In [1]: import numpy as np

In [2]: from numpy import linalg as LA

In [3]: np.set_printoptions(precision=2, suppress=True, linewidth=200, legacy="1.25")

In [4]: rd = lambda a: np.round(a, 2) + 0

In [5]: J = np.arange(60).reshape(10, 6) + 5

In [6]: J
Out[6]: 
array([[ 5,  6,  7,  8,  9, 10],
       [11, 12, 13, 14, 15, 16],
       [17, 18, 19, 20, 21, 22],
       [23, 24, 25, 26, 27, 28],
       [29, 30, 31, 32, 33, 34],
       [35, 36, 37, 38, 39, 40],
       [41, 42, 43, 44, 45, 46],
       [47, 48, 49, 50, 51, 52],
       [53, 54, 55, 56, 57, 58],
       [59, 60, 61, 62, 63, 64]])

In [7]: # looks like rank 2

In [8]: Uu, sv, Vt = LA.svd(J)

In [9]: vecs = Vt[:(sv > 1e-8).sum()]

In [10]: rng = np.random.default_rng(50173)

In [11]: vec = J[6] + -1 * J[3] + rng.integers(2) * np.eye(6)[1]

In [12]: vec
Out[12]: array([18., 19., 18., 18., 18., 18.])

In [13]: np.allclose(vecs.T @ vecs @ vec, vec)
Out[13]: False

In [14]: rd(np.diag(vecs.T @ vecs))
Out[14]: array([0.52, 0.3 , 0.18, 0.18, 0.3 , 0.52])

In [15]: rd(vecs.T @ vecs)
Out[15]: 
array([[ 0.52,  0.38,  0.24,  0.1 , -0.05, -0.19],
       [ 0.38,  0.3 ,  0.21,  0.12,  0.04, -0.05],
       [ 0.24,  0.21,  0.18,  0.15,  0.12,  0.1 ],
       [ 0.1 ,  0.12,  0.15,  0.18,  0.21,  0.24],
       [-0.05,  0.04,  0.12,  0.21,  0.3 ,  0.38],
       [-0.19, -0.05,  0.1 ,  0.24,  0.38,  0.52]])

In [16]: rd(LA.norm(vec - vecs.T @ vecs @ vec))
Out[16]: 0.84

In [17]: data = np.loadtxt("test4.csv", delimiter=",")

In [18]: data
Out[18]: 
array([[-2.,  2., -2., -2., -1., -2.,  0.,  0.,  0.],
       [ 1., -2.,  2.,  1.,  0., -2., -1.,  0.,  2.],
       [-1.,  1.,  2.,  0.,  1.,  0., -1.,  0.,  1.],
       [ 2., -2.,  1.,  2., -1., -2.,  0., -2., -2.],
       [ 0.,  0., -2., -1., -1.,  0.,  0., -1.,  0.],
       [ 2., -2.,  1.,  1., -2.,  0.,  2., -2., -2.],
       [-1.,  0.,  2., -1., -1., -1.,  2., -2.,  0.],
       [ 2.,  1.,  1., -1., -1.,  0.,  1., -2.,  2.],
       [ 2.,  2.,  0.,  0.,  0.,  1.,  2., -1., -2.]])

In [19]: G = data.T @ data

In [20]: rd(LA.svd(data, compute_uv=False) ** 2)
Out[20]: array([62.03, 35.94, 24.4 , 18.46, 10.32,  5.86,  1.67,  0.31,  0.01])

In [21]: np.trace(G), (data ** 2).sum()
Out[21]: (159.0, 159.0)

In [22]: G
Out[22]: 
array([[ 23.,  -9.,   8.,  10.,  -6.,   1.,   8., -12.,  -7.],
       [ -9.,  22.,  -9., -13.,   4.,   6.,   2.,   4.,   3.],
       [  8.,  -9.,  23.,   8.,   0.,  -4.,   3.,  -8.,   4.],
       [ 10., -13.,   8.,  13.,   1.,  -1.,  -2.,  -1.,  -6.],
       [ -6.,   4.,   0.,   1.,  10.,   5.,  -8.,  11.,   5.],
       [  1.,   6.,  -4.,  -1.,   5.,  14.,   2.,   5.,  -2.],
       [  8.,   2.,   3.,  -2.,  -8.,   2.,  15., -12.,  -9.],
       [-12.,   4.,  -8.,  -1.,  11.,   5., -12.,  18.,   6.],
       [ -7.,   3.,   4.,  -6.,   5.,  -2.,  -9.,   6.,  21.]])

In [23]: ev, vecs = LA.eigh(G)

In [24]: vec = np.array([2, 3, 2, -1, -1, -1, -1, 0, -3])

In [25]: rd(vecs * np.abs(ev) @ vecs.T)
Out[25]: 
array([[ 23.,  -9.,   8.,  10.,  -6.,   1.,   8., -12.,  -7.],
       [ -9.,  22.,  -9., -13.,   4.,   6.,   2.,   4.,   3.],
       [  8.,  -9.,  23.,   8.,   0.,  -4.,   3.,  -8.,   4.],
       [ 10., -13.,   8.,  13.,   1.,  -1.,  -2.,  -1.,  -6.],
       [ -6.,   4.,   0.,   1.,  10.,   5.,  -8.,  11.,   5.],
       [  1.,   6.,  -4.,  -1.,   5.,  14.,   2.,   5.,  -2.],
       [  8.,   2.,   3.,  -2.,  -8.,   2.,  15., -12.,  -9.],
       [-12.,   4.,  -8.,  -1.,  11.,   5., -12.,  18.,   6.],
       [ -7.,   3.,   4.,  -6.,   5.,  -2.,  -9.,   6.,  21.]])

In [26]: rd(LA.eigvalsh(G[1:, 1:]))
Out[26]: array([ 0.31,  0.65,  2.39,  6.87, 16.81, 23.94, 35.87, 49.15])

In [27]: np.abs(G).sum(axis=1).max(), rd(np.abs(ev).max())
Out[27]: (84.0, 62.03)

In [28]: rd(vec @ G @ vec / (vec @ vec)), rd(ev[0]), rd(ev[-1])
Out[28]: (10.03, 0.01, 62.03)

In [29]: vec @ G @ vec
Out[29]: 301.0

In [30]: np.diff(data, axis=0)
Out[30]: 
array([[ 3., -4.,  4.,  3.,  1.,  0., -1.,  0.,  2.],
       [-2.,  3.,  0., -1.,  1.,  2.,  0.,  0., -1.],
       [ 3., -3., -1.,  2., -2., -2.,  1., -2., -3.],
       [-2.,  2., -3., -3.,  0.,  2.,  0.,  1.,  2.],
       [ 2., -2.,  3.,  2., -1.,  0.,  2., -1., -2.],
       [-3.,  2.,  1., -2.,  1., -1.,  0.,  0.,  2.],
       [ 3.,  1., -1.,  0.,  0.,  1., -1.,  0.,  2.],
       [ 0.,  1., -1.,  1.,  1.,  1.,  1.,  1., -4.]])

In [31]: rd(data.mean(axis=0))
Out[31]: array([ 0.56,  0.  ,  0.56, -0.11, -0.67, -0.67,  0.56, -1.11, -0.11])

In [32]: np.unravel_index(np.abs(data).argmax(), data.shape)
Out[32]: (0, 0)

In [33]: Q, r_ = LA.qr(data)

In [34]: Q.shape, r_.shape
Out[34]: ((9, 9), (9, 9))

In [35]: rd(np.trace(Q @ Q.T))
Out[35]: 9.0

In [36]: def softmax(z):
    ...:     e = np.exp(z - z.max(axis=-1, keepdims=True))
    ...:     return e / e.sum(axis=-1, keepdims=True)
    ...: 

In [37]: rd(softmax(data[0]))
Out[37]: array([0.01, 0.65, 0.01, 0.01, 0.03, 0.01, 0.09, 0.09, 0.09])

In [38]: scores = data @ data.T / np.sqrt(9)

In [39]: softmax(scores).round(6).argmax(axis=1)
Out[39]: array([0, 1, 2, 3, 0, 5, 6, 7, 8])

In [40]: F = np.load("data.npy")

In [41]: rd(F)
Out[41]: 
array([[ 0.69, -0.12,  0.87, -0.22],
       [-0.12,  1.85,  0.02,  0.33],
       [ 0.87,  0.02,  1.4 ,  0.29],
       [-0.22,  0.33,  0.29,  1.05]])

In [42]: # rank 3

In [43]: u = np.array([3, 0, 3])

In [44]: rd(np.convolve(F[0], u))
Out[44]: array([ 2.08, -0.35,  4.68, -1.  ,  2.6 , -0.65])

In [45]: rd(np.polyval(u, F[0]))
Out[45]: array([4.44, 3.04, 5.25, 3.14])

In [46]: rd(np.cross(F[0, :3], F[1, :3]))
Out[46]: array([-1.61, -0.12,  1.27])

In [47]: LA.norm(F, axis=1).argmax()
Out[47]: 1

In [48]: rd(LA.norm(F[1] - F[0]))
Out[48]: 2.36

In [49]: rd(LA.norm(F, axis=0))
Out[49]: array([1.14, 1.89, 1.67, 1.16])

In [50]: rd(LA.norm(F, 1)), rd(LA.norm(F, np.inf))
Out[50]: (2.58, 2.58)

In [51]: ev, vecs = LA.eigh(F)

In [52]: vec = np.array([0, 0, 1, 0])

In [53]: rd(np.abs(F).sum(axis=1).max()), np.abs(ev).max()
Out[53]: (2.58, 2.0)

In [54]: rd(vecs * np.maximum(ev, 0) @ vecs.T)
Out[54]: 
array([[ 0.69, -0.12,  0.87, -0.22],
       [-0.12,  1.85,  0.02,  0.33],
       [ 0.87,  0.02,  1.4 ,  0.29],
       [-0.22,  0.33,  0.29,  1.05]])

In [55]: rd(vec @ F @ vec)
Out[55]: 1.4

In [56]: rd(LA.eigvalsh(F[1:, 1:]))
Out[56]: array([0.81, 1.5 , 2.  ])

In [57]: M = np.load("out18.npy")

In [58]: M
Out[58]: 
array([[ 1, -1, -1,  1,  1, -1, -1,  1],
       [ 1, -1,  1, -1,  1, -1,  1, -1],
       [ 1, -1, -1,  1, -1,  1,  1, -1],
       [ 1,  1, -1, -1, -1, -1,  1,  1],
       [ 1,  1,  1,  1,  1,  1,  1,  1]])

In [59]: Y = M / LA.norm(M, axis=1, keepdims=True)

In [60]: G = Y @ Y.T

In [61]: rd(G[2])
Out[61]: array([0., 0., 1., 0., 0.])

In [62]: np.degrees(np.arccos(np.clip(G[2, 1], -1, 1)))
Out[62]: 90.0

In [63]: rd(G)
Out[63]: 
array([[1., 0., 0., 0., 0.],
       [0., 1., 0., 0., 0.],
       [0., 0., 1., 0., 0.],
       [0., 0., 0., 1., 0.],
       [0., 0., 0., 0., 1.]])

In [64]: t3 = np.stack([M, -3 * M, M[::-1]])

In [65]: LA.matrix_rank(t3)
Out[65]: array([5, 5, 5])

In [66]: t3.shape
Out[66]: (3, 5, 8)

In [67]: np.abs(M).max()
Out[67]: 1

In [68]: rd(LA.norm(M))
Out[68]: 6.32

In [69]: rd(LA.svd(M, compute_uv=False))
Out[69]: array([2.83, 2.83, 2.83, 2.83, 2.83])

In [70]: np.count_nonzero(M)
Out[70]: 40

In [71]: np.diff(M, axis=0)
Out[71]: 
array([[ 0,  0,  2, -2,  0,  0,  2, -2],
       [ 0,  0, -2,  2, -2,  2,  0,  0],
       [ 0,  2,  0, -2,  0, -2,  0,  2],
       [ 0,  0,  2,  2,  2,  2,  0,  0]])

In [72]: M.sum(axis=1)
Out[72]: array([0, 0, 0, 0, 8])

In [73]: M.sum(axis=0)
Out[73]: array([ 5, -1, -1,  1,  1, -1,  3,  1])

In [74]: M - M[0]
Out[74]: 
array([[ 0,  0,  0,  0,  0,  0,  0,  0],
       [ 0,  0,  2, -2,  0,  0,  2, -2],
       [ 0,  0,  0,  0, -2,  2,  2, -2],
       [ 0,  2,  0, -2, -2,  0,  2,  0],
       [ 0,  2,  2,  0,  0,  2,  2,  0]])

In [75]: Y = np.array([[3, 3], [0, 2], [1, 0], [3, 3], [1, 2], [3, 0], [2, 3], [2, 0]])

In [76]: np.einsum("ij->j", M)
Out[76]: array([ 5, -1, -1,  1,  1, -1,  3,  1])

In [77]: LA.matrix_rank(M @ Y)
Out[77]: 2
